>>> import numpy as np
>>> import numpy.linalg as la
>>> np.set_printoptions(suppress=True, linewidth=200)
>>> basis = np.array([[3, 3, 0, 2, 0, 2, 0, 3, 1], [1, 3, 3, 2, 2, 1, 3, 0, 1]])
>>> A = np.repeat(basis, 24 // 2, axis=0)
>>> rng = np.random.default_rng(62870)
>>> A = A + 0.05 * rng.normal(size=A.shape)
>>> print(A.round(2) + 0)
[[ 3.03  3.04  0.06  1.98 -0.02  2.   -0.09  2.99  0.98]
 [ 3.02  3.    0.    2.    0.    2.08  0.05  3.05  1.09]
 [ 3.05  2.98  0.02  2.02  0.07  1.93 -0.01  3.02  0.93]
 [ 3.03  2.97 -0.06  1.93  0.06  2.    0.04  3.06  1.01]
 [ 3.05  2.99  0.02  2.   -0.09  2.    0.06  2.92  0.98]
 [ 2.96  3.13 -0.07  1.95 -0.05  1.95  0.    2.97  1.03]
 [ 3.05  2.92  0.05  1.99  0.07  1.95  0.    2.91  1.01]
 [ 2.97  2.97  0.    2.05  0.01  2.03 -0.01  2.99  1.01]
 [ 3.01  3.06  0.    1.92 -0.01  2.01  0.01  2.99  1.01]
 [ 3.02  2.98  0.    2.    0.04  1.97  0.    3.03  0.99]
 [ 3.02  2.97  0.08  2.1   0.    2.01  0.02  3.08  0.95]
 [ 3.08  2.99  0.    1.93 -0.03  1.93 -0.1   3.05  0.92]
 [ 1.08  2.93  2.96  2.02  2.    1.13  2.96  0.    1.05]
 [ 1.11  2.98  3.    1.97  2.01  1.03  3.   -0.01  0.97]
 [ 0.94  3.    2.98  1.98  2.    1.03  3.03 -0.01  0.98]
 [ 1.12  2.96  3.1   2.04  1.99  0.97  2.99 -0.08  0.94]
 [ 0.94  3.04  2.99  1.95  2.05  1.08  2.99  0.01  1.01]
 [ 1.05  3.03  2.9   2.    1.95  1.03  2.98 -0.05  1.02]
 [ 0.98  2.99  3.02  2.04  2.06  1.08  3.06 -0.05  1.  ]
 [ 1.08  2.97  3.    2.05  2.12  0.92  3.08 -0.04  1.02]
 [ 1.05  3.02  2.99  2.02  2.03  0.83  2.97 -0.03  1.09]
 [ 1.18  3.07  2.95  1.99  1.98  1.06  3.02  0.09  1.  ]
 [ 1.03  3.03  2.93  2.06  2.    0.93  3.02 -0.01  1.05]
 [ 1.03  3.01  3.    2.    2.06  0.95  3.    0.03  0.99]]
>>> Y = np.c_[A[:, :2] @ np.array([[6, 1], [2, 4]]), np.array([3, 0, 0, -2, -2, 1, 2, 2, 0, 1, -3, -3, -2, -2, 2, -1, -3, -3, -2, -2, -2, -3, 1, 1])]
>>> print(Y.round(2))
[[24.27 15.2   3.  ]
 [24.11 15.03  0.  ]
 [24.26 14.96  0.  ]
 [24.12 14.93 -2.  ]
 [24.27 15.01 -2.  ]
 [24.04 15.49  1.  ]
 [24.14 14.75  2.  ]
 [23.74 14.84  2.  ]
 [24.15 15.24  0.  ]
 [24.06 14.94  1.  ]
 [24.06 14.91 -3.  ]
 [24.49 15.06 -3.  ]
 [12.31 12.79 -2.  ]
 [12.61 13.04 -2.  ]
 [11.64 12.94  2.  ]
 [12.63 12.94 -1.  ]
 [11.73 13.1  -3.  ]
 [12.35 13.18 -3.  ]
 [11.84 12.93 -2.  ]
 [12.43 12.95 -2.  ]
 [12.36 13.13 -2.  ]
 [13.2  13.44 -3.  ]
 [12.26 13.17  1.  ]
 [12.19 13.06  1.  ]]
>>> print(np.round(la.lstsq(A, Y[:, 0])[0], 2) + 0)
[6. 2. 0. 0. 0. 0. 0. 0. 0.]
>>> print(np.round(la.norm(la.qr(A)[0].T @ Y, axis=0) ** 2 / ((Y ** 2).sum(axis=0) + 1e-12), 2))
[1.  1.  0.4]
>>> print(np.round(la.norm(Y - A @ la.lstsq(A, Y)[0], axis=0), 2) + 0)
[0.   0.   7.74]
>>> print(la.matrix_rank(Y))
3
>>> print(la.matrix_rank(np.c_[A, Y]))
10
>>> data = np.array([[-2.83, -1.04, -2.39, -0.34],
...     [-4.74, -2.13, -3.74, -0.76],
...     [7.72, 3.16, 6.29, 0.99],
...     [-1.62, -0.6, -1.1, -0.02],
...     [-1.39, 0.53, -0.96, 0.95],
...     [-5.2, -0.63, -3.58, 0.89],
...     [0.57, 1.42, 0.6, 1.23],
...     [-9.83, -1.77, -6.96, 1.1],
...     [2.94, 1.58, 2.51, 0.87],
...     [-9.57, -2.65, -7.36, 0.08],
...     [-0.89, 0.01, -0.4, 0.32],
...     [2.17, 0.19, 1.53, -0.39],
...     [-10.68, -1.78, -7.56, 1.43],
...     [5.2, 0.55, 3.75, -0.95],
...     [-0.67, -0.95, -1.09, -0.92]])
>>> print(data)
[[ -2.83  -1.04  -2.39  -0.34]
 [ -4.74  -2.13  -3.74  -0.76]
 [  7.72   3.16   6.29   0.99]
 [ -1.62  -0.6   -1.1   -0.02]
 [ -1.39   0.53  -0.96   0.95]
 [ -5.2   -0.63  -3.58   0.89]
 [  0.57   1.42   0.6    1.23]
 [ -9.83  -1.77  -6.96   1.1 ]
 [  2.94   1.58   2.51   0.87]
 [ -9.57  -2.65  -7.36   0.08]
 [ -0.89   0.01  -0.4    0.32]
 [  2.17   0.19   1.53  -0.39]
 [-10.68  -1.78  -7.56   1.43]
 [  5.2    0.55   3.75  -0.95]
 [ -0.67  -0.95  -1.09  -0.92]]
>>> lab = data[:, 2] > np.median(data[:, 2])
>>> u = data[lab].mean(axis=0) - data[~lab].mean(axis=0)
>>> print(u.round(2))
[7.97 2.51 6.13 0.25]
>>> mat = np.load("mat.npy")
>>> print(mat)
[[ -2.  -2.   0.   1.]
 [ -4.  -5.   2.   2.]
 [ -8. -10.   2.   5.]
 [ -4.  -4.   2.   1.]]
>>> x0 = np.array([-2, 2, -5, -5])
>>> print(mat * x0)
[[  4.  -4.  -0.  -5.]
 [  8. -10. -10. -10.]
 [ 16. -20. -10. -25.]
 [  8.  -8. -10.  -5.]]
>>> print(la.norm(mat @ x0) <= la.norm(mat, 2) * la.norm(x0) + 1e-9)
True
>>> print(mat @ (2 * x0))
[-10. -44. -78. -30.]
>>> P = np.triu(np.array([[3, 0, 2, -4], [-4, -2, 2, 5], [-4, -3, -4, -2], [2, 2, 0, 3]]), 1) + np.eye(4)
>>> Y = P @ mat @ la.inv(P)
>>> print(P @ mat - mat @ P)
[[  0.  -4.   4.   8.]
 [-36. -40.  32.  28.]
 [  8.   8.  32.  20.]
 [  0.   0.  16.   8.]]
>>> print(round(la.det(Y), 2))
-0.0
>>> M = np.loadtxt("arr.csv", delimiter=",")
>>> print(M)
[[0. 1. 1. 0. 1. 0.]
 [1. 0. 1. 0. 0. 0.]
 [1. 1. 0. 0. 0. 0.]
 [0. 0. 0. 0. 0. 1.]
 [1. 0. 0. 0. 0. 1.]
 [0. 0. 0. 1. 1. 0.]]
>>> print(np.argwhere(np.triu(M)))
[[0 1]
 [0 2]
 [0 4]
 [1 2]
 [3 5]
 [4 5]]
>>> print(M.sum(axis=0))
[3. 2. 2. 1. 2. 2.]
>>> Lm = np.diag(M.sum(axis=1)) - M
>>> print((la.eigvalsh(Lm) < 1e-8).sum())
1
>>> print(Lm @ np.ones(6))
[0. 0. 0. 0. 0. 0.]
>>> print(round(la.det(Lm[1:, 1:])))
3
>>> lab = rng.permutation(6)
>>> Y = M[:, lab] * rng.choice([-1, 1], 6)
>>> print(Y)
[[ 1. -1. -0.  0.  1.  0.]
 [ 0. -0. -0.  1.  1.  0.]
 [ 0. -1. -0.  1.  0.  0.]
 [ 0. -0. -0.  0.  0.  1.]
 [ 0. -0. -0.  1.  0.  1.]
 [ 1. -0. -1.  0.  0.  0.]]
>>> U, _, VT = la.svd(M.T @ Y)
>>> print(np.round(la.lstsq(M, Y)[0], 2) + 0)
[[ 0.  0.  0.  1.  0.  0.]
 [ 0. -1.  0.  0.  0.  0.]
 [ 0.  0.  0.  0.  1.  0.]
 [ 0.  0. -1.  0.  0.  0.]
 [ 1.  0.  0.  0.  0.  0.]
 [ 0.  0.  0.  0.  0.  1.]]
>>> print(np.round(U @ VT, 2) + 0)
[[ 0.  0.  0.  1.  0.  0.]
 [ 0. -1.  0.  0.  0.  0.]
 [ 0.  0.  0.  0.  1.  0.]
 [ 0.  0. -1.  0.  0.  0.]
 [ 1.  0.  0.  0.  0.  0.]
 [ 0.  0.  0.  0.  0.  1.]]
>>> U, sigma, VT = la.svd(M, full_matrices=False)
>>> print(np.round(np.cumsum(sigma ** 2) / np.sum(sigma ** 2), 2))
[0.41 0.68 0.83 0.91 1.   1.  ]
>>> print(np.round(U.T @ M @ VT.T, 2) + 0)
[[2.23 0.   0.   0.   0.   0.  ]
 [0.   1.77 0.   0.   0.   0.  ]
 [0.   0.   1.36 0.   0.   0.  ]
 [0.   0.   0.   1.   0.   0.  ]
 [0.   0.   0.   0.   1.   0.  ]
 [0.   0.   0.   0.   0.   0.19]]
>>> print((sigma > 1e-8).sum())
6
>>> print(np.round(np.abs(VT[0]), 2))
[0.6  0.48 0.48 0.09 0.36 0.2 ]
>>> print(round(float(np.sqrt((sigma ** 2).sum())), 2), np.round(la.norm(M), 2))
3.46 3.46
>>> print(np.round(sigma / sigma[0], 2))
[1.   0.8  0.61 0.45 0.45 0.08]
>>> print(np.allclose(U * sigma @ VT, M))
True
>>> x0 = np.array([1, -3, 0, -1, -1, -2])
>>> target = M @ x0
>>> c, lr = np.zeros(6), 1 / la.norm(M, 2) ** 2
>>> for i in range(300):
...     c -= lr * M.T @ (M @ c - target)
...     if i % 50 == 0: print(i, round(la.norm(M @ c - target), 2))
... 
0 2.69
50 0.17
100 0.12
150 0.09
200 0.06
250 0.04
>>> print(c.round(2))
[ 0.96 -2.95  0.05 -0.9  -1.1  -1.98]
>>> ev, V = la.eigh(M)
>>> x0 = np.array([0, 2, -4, -3, -3, 5])
>>> print(np.round(la.eigvalsh(M[1:, 1:]), 2) + 0)
[-1.41 -1.    0.    1.    1.41]
>>> print((np.sign(V[:, -1].round(6)) == np.sign(V[0, -1].round(6))).astype(int))
[1 1 1 1 1 1]
>>> print(np.abs(M).sum(axis=1).max(), np.round(np.abs(ev).max(), 2))
3.0 2.23
>>> Y = np.array([[0.3], [0.5], [0.2], [-0.5], [2.1], [-0.4], [-1.4], [0.0]])
>>> basis = np.array([[-0.8, -1.3, 1.4, -0.5, -1.1, 0.7, -0.1, -0.1, 2.5, 1.2, 0.0]])
>>> F = Y @ basis
>>> print(F.round(2))
[[-0.24 -0.39  0.42 -0.15 -0.33  0.21 -0.03 -0.03  0.75  0.36  0.  ]
 [-0.4  -0.65  0.7  -0.25 -0.55  0.35 -0.05 -0.05  1.25  0.6   0.  ]
 [-0.16 -0.26  0.28 -0.1  -0.22  0.14 -0.02 -0.02  0.5   0.24  0.  ]
 [ 0.4   0.65 -0.7   0.25  0.55 -0.35  0.05  0.05 -1.25 -0.6   0.  ]
 [-1.68 -2.73  2.94 -1.05 -2.31  1.47 -0.21 -0.21  5.25  2.52  0.  ]
 [ 0.32  0.52 -0.56  0.2   0.44 -0.28  0.04  0.04 -1.   -0.48  0.  ]
 [ 1.12  1.82 -1.96  0.7   1.54 -0.98  0.14  0.14 -3.5  -1.68  0.  ]
 [ 0.    0.    0.    0.    0.    0.    0.    0.    0.    0.    0.  ]]
>>> U, sigma, VT = la.svd(F)
>>> print(sigma.round(2) + 0)
[9.99 0.   0.   0.   0.   0.   0.   0.  ]
>>> Y = U[:, :1] @ np.diag(sigma[:1]) @ VT[:1]
>>> print(round(la.norm(F - Y) / la.norm(F), 2))
0.0
>>> print(Y.round(2))
[[-0.24 -0.39  0.42 -0.15 -0.33  0.21 -0.03 -0.03  0.75  0.36  0.  ]
 [-0.4  -0.65  0.7  -0.25 -0.55  0.35 -0.05 -0.05  1.25  0.6   0.  ]
 [-0.16 -0.26  0.28 -0.1  -0.22  0.14 -0.02 -0.02  0.5   0.24  0.  ]
 [ 0.4   0.65 -0.7   0.25  0.55 -0.35  0.05  0.05 -1.25 -0.6   0.  ]
 [-1.68 -2.73  2.94 -1.05 -2.31  1.47 -0.21 -0.21  5.25  2.52  0.  ]
 [ 0.32  0.52 -0.56  0.2   0.44 -0.28  0.04  0.04 -1.   -0.48  0.  ]
 [ 1.12  1.82 -1.96  0.7   1.54 -0.98  0.14  0.14 -3.5  -1.68  0.  ]
 [ 0.    0.    0.    0.    0.    0.    0.    0.    0.    0.    0.  ]]
>>> print(la.matrix_rank(Y))
1
